$ python3 -q
>>> import numpy as np
>>> np.set_printoptions(suppress=True, linewidth=120)
>>> rnd = lambda a: np.round(a, 2) + 0
>>> M = np.array([[-3.0, 1.0, 0.0, 0.0, 0.0, 0.0],
...     [0.0, -3.0, 1.0, 0.0, 0.0, 0.0],
...     [0.0, 0.0, -3.0, 1.0, 0.0, 0.0],
...     [0.0, 0.0, 0.0, -3.0, 1.0, 0.0],
...     [0.0, 0.0, 0.0, 0.0, -3.0, 1.0],
...     [0.0, 0.0, 0.0, 0.0, 0.0, -3.0]])
>>> print([int(np.linalg.matrix_rank(np.linalg.matrix_power(M, p))) for p in range(1, 7)])
[6, 6, 6, 6, 6, 6]
>>> print(np.linalg.matrix_rank(M - M[0, 0] * np.eye(6)))
5
>>> print(M @ M)
[[ 9. -6.  1.  0.  0.  0.]
 [ 0.  9. -6.  1.  0.  0.]
 [ 0.  0.  9. -6.  1.  0.]
 [ 0.  0.  0.  9. -6.  1.]
 [ 0.  0.  0.  0.  9. -6.]
 [ 0.  0.  0.  0.  0.  9.]]
>>> print(rnd(np.sort(np.linalg.eigvals(M))))
[-3. -3. -3. -3. -3. -3.]
>>> W1 = np.array([[-1, 7, 2],
...     [8, -1, 6],
...     [9, 6, 3],
...     [-9, -6, 6],
...     [5, -9, 1],
...     [-5, 6, -5]])
>>> c = np.array([-2, 1, 2])
>>> H = np.maximum(M @ W1 + c, 0)
>>> print((H > 0).astype(int))
[[1 0 1]
 [0 1 0]
 [0 0 0]
 [1 1 0]
 [0 1 0]
 [1 0 1]]
>>> print(H)
[[ 9.  0.  2.]
 [ 0. 10.  0.]
 [ 0.  0.  0.]
 [30. 10.  0.]
 [ 0. 34.  0.]
 [13.  0. 17.]]
>>> print(rnd((H > 0).mean(axis=0)))
[0.5  0.5  0.33]
>>> print(np.linalg.matrix_rank(H))
3
>>> basis = np.array([[4, 5, -5], [4, 5, -7], [-6, 6, 4]])
>>> print(H @ basis)
[[  24.   57.  -37.]
 [  40.   50.  -70.]
 [   0.    0.    0.]
 [ 160.  200. -220.]
 [ 136.  170. -238.]
 [ -50.  167.    3.]]
>>> print((H @ basis).round(6).argmax(axis=1))
[1 1 0 1 1 1]
>>> print(W1 @ basis)
[[ 12  42 -36]
 [ -8  71  -9]
 [ 42  93 -75]
 [-96 -39 111]
 [-22 -14  42]
 [ 34 -25 -37]]
>>> print(H.shape)
(6, 3)
>>> print(np.abs(H).max())
34.0
>>> print(H - H[0])
[[ 0.  0.  0.]
 [-9. 10. -2.]
 [-9.  0. -2.]
 [21. 10. -2.]
 [-9. 34. -2.]
 [ 4.  0. 15.]]
>>> H[6]
Traceback (most recent call last):
  File "<python-input-22>", line 1, in <module>
    H[6]
    ~^^^
IndexError: index 6 is out of bounds for axis 0 with size 6
>>> print(np.count_nonzero(H))
8
>>> vec = np.array([4, 3, 3, 6, 5, 9])
>>> print(M @ vec)
[ -9.  -6.  -3. -13.  -6. -27.]
>>> print((M @ vec).argmax())
2
>>> print(M @ np.eye(6)[5])
[ 0.  0.  0.  0.  1. -3.]
>>> print(np.einsum("ij,j->i", M, vec))
[ -9.  -6.  -3. -13.  -6. -27.]
>>> print(M @ np.ones(6))
[-2. -2. -2. -2. -2. -3.]
>>> mat = np.loadtxt("layer15.csv", delimiter=",")
>>> print(mat)
[[ 1.74 -2.    3.59  2.25]
 [-3.    3.66  0.11  1.61]
 [-0.68 -1.61 -0.77 -4.62]
 [-3.59 -2.96  1.31 -1.27]
 [-1.92  2.49  1.12 -3.73]
 [-1.55 -3.93 -0.91  2.51]
 [ 4.61  0.28  0.55  1.83]
 [ 1.59 -2.45  3.6   1.87]
 [ 3.28 -1.29 -2.64 -2.37]
 [-1.01  4.57  0.86  1.52]
 [ 2.09 -2.36  3.85  0.48]
 [ 3.47  0.79  0.03 -3.51]
 [ 0.32  1.33  4.68  1.09]
 [ 3.89 -0.39 -3.01 -0.79]
 [ 0.72  4.82 -0.99  0.54]
 [ 2.28  3.68  2.49 -0.22]
 [ 2.16  3.04  0.91  3.2 ]
 [-0.61  1.75 -2.04  4.17]
 [ 3.89 -2.74  0.75 -1.35]
 [ 4.45 -0.29 -0.14  2.25]
 [ 4.24 -1.26 -2.23  0.68]
 [-3.94 -1.97 -2.3   0.5 ]
 [ 2.35  3.42  2.61 -1.02]
 [-0.72 -1.07 -4.3   2.19]
 [ 1.32  2.88  1.32  3.64]
 [-1.58 -1.68 -1.24 -4.26]]
>>> B = np.c_[mat[:, :3] @ np.array([[1, 3, 2], [1, 3, 0], [2, 3, 1]]), np.array([3, 3, -3, -3, 3, 1, -2, 2, -1, 1, 0, -3, 3, 3, -1, -2, 3, -2, 0, 1, 0, 1, 1, 1, -1, 0])]
>>> print(rnd(B))
[[  6.92   9.99   7.07   3.  ]
 [  0.88   2.31  -5.89   3.  ]
 [ -3.83  -9.18  -2.13  -3.  ]
 [ -3.93 -15.72  -5.87  -3.  ]
 [  2.81   5.07  -2.72   3.  ]
 [ -7.3  -19.17  -4.01   1.  ]
 [  5.99  16.32   9.77  -2.  ]
 [  6.34   8.22   6.78   2.  ]
 [ -3.29  -1.95   3.92  -1.  ]
 [  5.28  13.26  -1.16   1.  ]
 [  7.43  10.74   8.03   0.  ]
 [  4.32  12.87   6.97  -3.  ]
 [ 11.01  18.99   5.32   3.  ]
 [ -2.52   1.47   4.77   3.  ]
 [  3.56  13.65   0.45  -1.  ]
 [ 10.94  25.35   7.05  -2.  ]
 [  7.02  18.33   5.23   3.  ]
 [ -2.94  -2.7   -3.26  -2.  ]
 [  2.65   5.7    8.53   0.  ]
 [  3.88  12.06   8.76   1.  ]
 [ -1.48   2.25   6.25   0.  ]
 [-10.51 -24.63 -10.18   1.  ]
 [ 10.99  25.14   7.31   1.  ]
 [-10.39 -18.27  -5.74   1.  ]
 [  6.84  16.56   3.96  -1.  ]
 [ -5.74 -13.5   -4.4    0.  ]]
>>> print(rnd(np.linalg.norm(B - mat @ np.linalg.lstsq(mat, B)[0], axis=0)))
[0.   0.   0.   9.66]
>>> vec = np.array([2, 0, 2, 2])
>>> rhs = mat @ vec
>>> print(rnd(np.linalg.solve(mat.T @ mat, mat.T @ rhs)))
[2. 0. 2. 2.]
>>> print(rnd(np.linalg.pinv(mat) @ mat))
[[1. 0. 0. 0.]
 [0. 1. 0. 0.]
 [0. 0. 1. 0.]
 [0. 0. 0. 1.]]
>>> try:
...     np.linalg.solve(mat, rhs)
... except np.linalg.LinAlgError as e:
...     print(repr(e))
... 
LinAlgError('Last 2 dimensions of the array must be square')
>>> rng = np.random.default_rng(73)
>>> rhs = rhs + 0.1 * rng.normal(size=26)
>>> print(rnd(rhs))
[ 15.05  -2.48 -12.18  -7.07  -9.03  -0.09  14.03  14.02  -3.58   2.85  12.68  -0.18  12.1    0.32   0.63   9.08  12.72
   2.96   6.4   13.19   5.4  -11.45   7.77  -5.6   12.59 -14.29]
>>> c, *_ = np.linalg.lstsq(mat, rhs)
>>> print([round(float(np.linalg.norm(np.linalg.solve(mat.T @ mat + lam * np.eye(4), mat.T @ rhs))), 2) for lam in (0, 1, 10, 100)])
[3.46, 3.44, 3.28, 2.26]
